% ipython --no-banner

In [1]: import numpy as np

In [2]: import numpy.linalg as la

In [3]: np.set_printoptions(precision=2, suppress=True, linewidth=160)

In [4]: K = np.load("a.npy")

In [5]: print(K)
[[16 12 14 13]
 [14 10 12 11]
 [16 12 14 13]]

In [6]: Uu, sig, VT = la.svd(K)

In [7]: print(np.argmax(sig[:-1] / (sig[1:] + 1e-6)) + 1)
2

In [8]: A2 = Uu[:, :2] @ np.diag(sig[:2]) @ VT[:2]

In [9]: print(round(float(la.norm(K - A2) / la.norm(K)), 2))
0.0

In [10]: print(A2)
[[16. 12. 14. 13.]
 [14. 10. 12. 11.]
 [16. 12. 14. 13.]]

In [11]: print(la.matrix_rank(K, rtol=0.1))
1

In [12]: print(la.cond(K) > 100)
True

In [13]: print(np.argsort(-la.norm(K, axis=0).round(6), kind="stable")[:3])
[0 2 3]

In [14]: Uu, sig, VT = la.svd(K, full_matrices=False)

In [15]: print(np.round(sig / sig[0], 2) + 0)
[1.   0.01 0.  ]

In [16]: print(sig.round(2) + 0)
[45.73  0.37  0.  ]

In [17]: print(np.round(VT @ VT.T, 2) + 0)
[[1. 0. 0.]
 [0. 1. 0.]
 [0. 0. 1.]]

In [18]: print(np.abs(VT[0]))
[0.58 0.43 0.51 0.47]

In [19]: print(np.cumsum(sig ** 2) / np.sum(sig ** 2))
[1. 1. 1.]

In [20]: print(np.allclose(Uu * sig @ VT, K))
True

In [21]: print(round(np.sqrt((sig ** 2).sum()), 2), round(float(la.norm(K)), 2))
45.73 45.73

In [22]: print(np.round(Uu.T @ Uu, 2) + 0)
[[1. 0. 0.]
 [0. 1. 0.]
 [0. 0. 1.]]

In [23]: print(Uu.shape, sig.shape, VT.shape)
(3, 3) (3,) (3, 4)

In [24]: A2 = np.array([[7, -1, -1], [-1, -2, -5], [-5, 1, -3], [-7, 3, -8]])

In [25]: print(np.einsum("ij->j", K))
[46 34 40 37]

In [26]: print(np.einsum("ij,ij->i", K, K))
[765 561 765]

In [27]: print(A2.T @ K.T)
[[ -61  -49  -61]
 [  13   11   13]
 [-222 -188 -222]]

In [28]: J = np.load("mat.npy")

In [29]: print(J)
[[-3.99  2.05  1.97]
 [-3.97  1.97  1.91]
 [ 0.08  0.04  0.  ]
 [-2.    0.98  0.91]]

In [30]: Uu, sig, VT = la.svd(J, full_matrices=False)

In [31]: print(Uu.shape, sig.shape, VT.shape)
(4, 3) (3,) (3, 3)

In [32]: print(np.round(Uu.T @ Uu, 2) + 0)
[[1. 0. 0.]
 [0. 1. 0.]
 [0. 0. 1.]]

In [33]: print(np.abs(VT[0]))
[0.82 0.41 0.4 ]

In [34]: print(np.round(VT @ VT.T, 2) + 0)
[[1. 0. 0.]
 [0. 1. 0.]
 [0. 0. 1.]]

In [35]: print(np.round(sig / sig[0], 2) + 0)
[1.   0.01 0.  ]

In [36]: print((sig > 1e-8).sum())
3

In [37]: print(np.abs(Uu[:, 0]).round(6).argmax())
0
